$ python -q
>>> import numpy as np
>>> np.set_printoptions(precision=3, suppress=True, linewidth=140, floatmode="fixed")
>>> rnd = lambda a: np.round(a, 3) + 0
>>> W0 = np.load("dump.npy")
>>> print(W0)
[[-2.000  1.000  1.000  1.000  1.000  1.000  1.000  1.000  1.000  1.000  1.000  1.000]
 [ 1.000 -2.000  1.000  1.000  1.000  1.000  1.000  1.000  1.000  1.000  1.000  1.000]
 [ 1.000  1.000 -2.000  1.000  1.000  1.000  1.000  1.000  1.000  1.000  1.000  1.000]
 [ 1.000  1.000  1.000 -2.000  1.000  1.000  1.000  1.000  1.000  1.000  1.000  1.000]
 [ 1.000  1.000  1.000  1.000 -2.000  1.000  1.000  1.000  1.000  1.000  1.000  1.000]
 [ 1.000  1.000  1.000  1.000  1.000 -2.000  1.000  1.000  1.000  1.000  1.000  1.000]
 [ 1.000  1.000  1.000  1.000  1.000  1.000 -2.000  1.000  1.000  1.000  1.000  1.000]
 [ 1.000  1.000  1.000  1.000  1.000  1.000  1.000 -2.000  1.000  1.000  1.000  1.000]
 [ 1.000  1.000  1.000  1.000  1.000  1.000  1.000  1.000 -2.000  1.000  1.000  1.000]
 [ 1.000  1.000  1.000  1.000  1.000  1.000  1.000  1.000  1.000 -2.000  1.000  1.000]
 [ 1.000  1.000  1.000  1.000  1.000  1.000  1.000  1.000  1.000  1.000 -2.000  1.000]
 [ 1.000  1.000  1.000  1.000  1.000  1.000  1.000  1.000  1.000  1.000  1.000 -2.000]]
>>> print(rnd(np.linalg.eigvalsh(W0).min()))
-3.0
>>> try:
...     np.linalg.cholesky(W0)
... except np.linalg.LinAlgError as e:
...     print(e)
... 
Matrix is not positive definite
>>> print(np.all(np.linalg.eigvalsh(W0) > 0))
False
>>> M2 = np.array([[4, 2, -7],
...     [3, 6, 8],
...     [-4, 2, 6],
...     [-4, 9, 0],
...     [-2, -4, 2],
...     [2, -9, 9],
...     [-1, -3, -9],
...     [-7, -7, 2],
...     [4, -5, -3],
...     [1, -3, -7],
...     [-8, 9, 1],
...     [-5, -8, 9]])
>>> print(np.einsum("ik,kj->ij", W0, M2))
[[-29.000 -17.000  32.000]
 [-26.000 -29.000 -13.000]
 [ -5.000 -17.000  -7.000]
 [ -5.000 -38.000  11.000]
 [-11.000   1.000   5.000]
 [-23.000  16.000 -16.000]
 [-14.000  -2.000  38.000]
 [  4.000  10.000   5.000]
 [-29.000   4.000  20.000]
 [-20.000  -2.000  32.000]
 [  7.000 -38.000   8.000]
 [ -2.000  13.000 -16.000]]
>>> print(np.einsum("ij->j", W0))
[9.000 9.000 9.000 9.000 9.000 9.000 9.000 9.000 9.000 9.000 9.000 9.000]
>>> print(np.einsum("ij,ij->i", W0, W0))
[15.000 15.000 15.000 15.000 15.000 15.000 15.000 15.000 15.000 15.000 15.000 15.000]
>>> x0 = np.array([1, 2, 0, 4, 0, 3, 4, 2, 5, 4, 4, 0])
>>> target = W0 @ x0
>>> beta, lr = np.zeros(12), 1 / np.linalg.norm(W0, 2) ** 2
>>> for i in range(40):
...     beta -= lr * W0.T @ (W0 @ beta - target)
...     if i % 10 == 0: print(i, round(np.linalg.norm(W0 @ beta - target), 3))
... 
0 16.202
10 4.989
20 1.536
30 0.473
>>> print(rnd(np.linalg.cond(W0)))
3.0
>>> print(rnd(beta))
[1.013 2.004 0.022 3.986 0.022 2.995 3.986 2.004 4.977 3.986 3.986 0.022]
>>> arr = np.load("w.npy")
>>> print(arr)
[[ 2.000  0.000  0.000 -1.000]
 [ 1.000  2.000 -1.000  0.000]
 [ 3.000  2.000 -1.000 -1.000]
 [ 2.000  0.000  0.000 -1.000]]
>>> # null space of dimension 2
>>> P = np.triu(np.array([[0, 3, 1, 2], [1, 1, 0, 0], [1, 2, 2, 2], [1, 2, 2, 2]]), 1) + np.eye(4)
>>> M2 = P @ arr @ np.linalg.inv(P)
>>> print(P @ arr - arr @ P)
[[10.000  2.000 -6.000 -7.000]
 [ 0.000 -3.000 -1.000  0.000]
 [ 4.000 -9.000 -3.000 -6.000]
 [ 0.000 -6.000 -2.000 -4.000]]
>>> print(rnd(np.poly(M2)))
[ 1.000 -2.000  1.000  0.000  0.000]
>>> rng = np.random.default_rng(295)
>>> labels = rng.permutation(4)
>>> print(labels)
[1 2 3 0]
>>> M2 = arr[labels][:, labels]
>>> print(rnd(np.linalg.det(M2)), rnd(np.linalg.det(arr[labels])))
0.0 0.0
>>> print(M2)
[[ 2.000 -1.000  0.000  1.000]
 [ 2.000 -1.000 -1.000  3.000]
 [ 0.000  0.000 -1.000  2.000]
 [ 0.000  0.000 -1.000  2.000]]
>>> print(rnd(np.sort(np.abs(np.linalg.eigvals(M2)))))
[0.000 0.000 1.000 1.000]
>>> Uu, sv, VT = np.linalg.svd(arr, full_matrices=False)
>>> print(rnd(VT @ VT.T))
[[1.000 0.000 0.000 0.000]
 [0.000 1.000 0.000 0.000]
 [0.000 0.000 1.000 0.000]
 [0.000 0.000 0.000 1.000]]
>>> print(rnd(np.abs(VT[0])))
[0.815 0.445 0.222 0.296]
>>> print(rnd(np.cumsum(sv ** 2) / np.sum(sv ** 2)))
[0.839 1.000 1.000 1.000]
>>> print(rnd(np.sqrt((sv ** 2).sum())), rnd(np.linalg.norm(arr)))
5.568 5.568
>>> A = np.loadtxt("block8.csv", delimiter=",")
>>> print(A)
[[ 0.000  0.000  0.000  0.000  0.000]
 [ 0.000  0.000  0.000  0.000  0.000]
 [-2.000  2.000  4.000  0.000 -4.000]
 [ 1.000 -1.000 -4.000 -2.000 -3.000]
 [ 0.000  0.000  0.000  0.000  0.000]
 [ 6.000  3.000 -9.000  0.000 -5.000]
 [ 0.000  5.000  2.000 -1.000  5.000]
 [ 0.000  0.000  0.000  0.000  0.000]
 [ 0.000  0.000  0.000  0.000  0.000]
 [ 0.000  0.000  0.000  0.000  0.000]
 [ 0.000  0.000  0.000  0.000  0.000]
 [ 3.000  6.000 -1.000  2.000 -6.000]
 [10.000 13.000 -5.000 -4.000  3.000]
 [ 0.000  0.000  0.000  0.000  0.000]
 [-2.000  2.000  4.000  0.000 -4.000]
 [ 5.000  4.000 -5.000  2.000 -2.000]
 [ 1.000 -1.000 -4.000 -2.000 -3.000]
 [ 1.000  4.000 -2.000 -3.000  2.000]
 [-2.000  7.000  6.000 -1.000  1.000]
 [ 5.000  4.000 -5.000  2.000 -2.000]
 [ 0.000  0.000  0.000  0.000  0.000]
 [-2.000  2.000  4.000  0.000 -4.000]
 [ 1.000 -1.000 -4.000 -2.000 -3.000]
 [ 3.000  6.000 -1.000  2.000 -6.000]
 [ 1.000 -1.000 -4.000 -2.000 -3.000]
 [ 1.000 -1.000 -4.000 -2.000 -3.000]
 [ 1.000 -1.000 -4.000 -2.000 -3.000]
 [ 0.000  0.000  0.000  0.000  0.000]
 [ 0.000  5.000  2.000 -1.000  5.000]
 [ 2.000  7.000  6.000 -3.000 -1.000]
 [ 0.000  0.000  0.000  0.000  0.000]
 [ 0.000  0.000  0.000  0.000  0.000]
 [ 0.000  0.000  0.000  0.000  0.000]
 [ 4.000  5.000  2.000 -3.000  3.000]
 [ 7.000 11.000  1.000 -1.000 -3.000]
 [ 5.000  4.000 -5.000  2.000 -2.000]
 [ 0.000  5.000  2.000 -1.000  5.000]
 [ 0.000  0.000  0.000  0.000  0.000]
 [ 4.000  5.000  2.000 -3.000  3.000]
 [ 2.000  7.000  6.000 -3.000 -1.000]]
>>> G = np.cov(A, rowvar=False)
>>> print(rnd(np.polyfit(A[:, 2], A[:, 4], 1)))
[ 0.248 -0.676]
>>> dist = np.linalg.norm(A[:, None] - A[None], axis=-1)
>>> print(np.linalg.matrix_rank(dist ** 2))
7
>>> print(np.unravel_index(dist.round(6).argmax(), dist.shape))
(np.int64(2), np.int64(12))
>>> print(rnd(dist[5]))
[12.288 12.288 15.330  8.602 12.288  0.000 16.186 12.288 12.288 12.288 12.288  9.327 14.560 12.288 15.330  5.568  8.602 11.533 18.493
  5.568 12.288 15.330  8.602  9.327  8.602  8.602  8.602 12.288 16.186 16.793 12.288 12.288 12.288 14.213 13.038  5.568 16.186 12.288
 14.213 16.793]
>>> print(dist.mean(axis=1).argmax())
12
>>> data = np.loadtxt("x.csv", delimiter=",")
>>> print(data)
[[44.000 30.000 20.000 38.000 27.000 30.000 30.000]
 [30.000 44.000 20.000 32.000 30.000 31.000 38.000]
 [20.000 20.000 31.000 15.000 21.000 26.000 23.000]
 [38.000 32.000 15.000 45.000 27.000 28.000 30.000]
 [27.000 30.000 21.000 27.000 40.000 38.000 37.000]
 [30.000 31.000 26.000 28.000 38.000 59.000 40.000]
 [30.000 38.000 23.000 30.000 37.000 40.000 46.000]]
>>> labels = rng.permutation(7)
>>> print(labels)
[4 1 6 3 0 5 2]
>>> M2 = data[labels][:, labels]
>>> print(rnd(np.sort(np.abs(np.linalg.eigvals(M2)))))
[  3.945   5.499   8.769  16.485  18.174  33.387 222.741]
>>> print(np.trace(M2))
309.0
>>> print(np.allclose(M2, data))
False
>>> print(M2)
[[40.000 30.000 37.000 27.000 27.000 38.000 21.000]
 [30.000 44.000 38.000 32.000 30.000 31.000 20.000]
 [37.000 38.000 46.000 30.000 30.000 40.000 23.000]
 [27.000 32.000 30.000 45.000 38.000 28.000 15.000]
 [27.000 30.000 30.000 38.000 44.000 30.000 20.000]
 [38.000 31.000 40.000 28.000 30.000 59.000 26.000]
 [21.000 20.000 23.000 15.000 20.000 26.000 31.000]]
>>> print(M2 @ M2)
[[7212.000 7198.000 7945.000 6770.000 6864.000 8284.000 4875.000]
 [7198.000 7565.000 8090.000 7106.000 7136.000 8169.000 4890.000]
 [7945.000 8090.000 8858.000 7550.000 7639.000 9122.000 5398.000]
 [6770.000 7106.000 7550.000 7131.000 7111.000 7660.000 4525.000]
 [6864.000 7136.000 7639.000 7111.000 7209.000 7830.000 4707.000]
 [8284.000 8169.000 9122.000 7660.000 7830.000 9846.000 5698.000]
 [4875.000 4890.000 5398.000 4525.000 4707.000 5698.000 3632.000]]
>>> M2.inv()
Traceback (most recent call last):
  File "<python-input-56>", line 1, in <module>
    M2.inv()
    ^^^^^^
AttributeError: 'numpy.ndarray' object has no attribute 'inv'
>>> print(rnd(np.abs(np.linalg.eigvals(M2)).max()))
222.741
>>> print(np.trace(M2))
309.0
>>> x0 = np.array([3, -1, -3, -3, -2, -3, 0])
>>> target = data @ x0
>>> beta, lr = np.zeros(7), 1 / np.linalg.norm(data, 2) ** 2
>>> for i in range(8):
...     beta -= lr * data.T @ (data @ beta - target)
...     if i % 2 == 0: print(i, round(np.linalg.norm(data @ beta - target), 3))
... 
0 80.738
2 77.591
4 74.6
6 71.758
>>> print(rnd(beta))
[-1.013 -1.172 -0.956 -0.975 -1.294 -1.609 -1.393]
>>> r0 = np.array([1, 0, 1])
>>> print(np.polyval(r0, data[0]))
[1937.000  901.000  401.000 1445.000  730.000  901.000  901.000]
>>> print(np.correlate(data[0], data[2], "full"))
[1012.000 1834.000 2164.000 2684.000 3843.000 4300.000 4707.000 3993.000 3077.000 2680.000 2070.000 1200.000  600.000]
>>> print(np.convolve(data[0], r0))
[44.000 30.000 64.000 68.000 47.000 68.000 57.000 30.000 30.000]
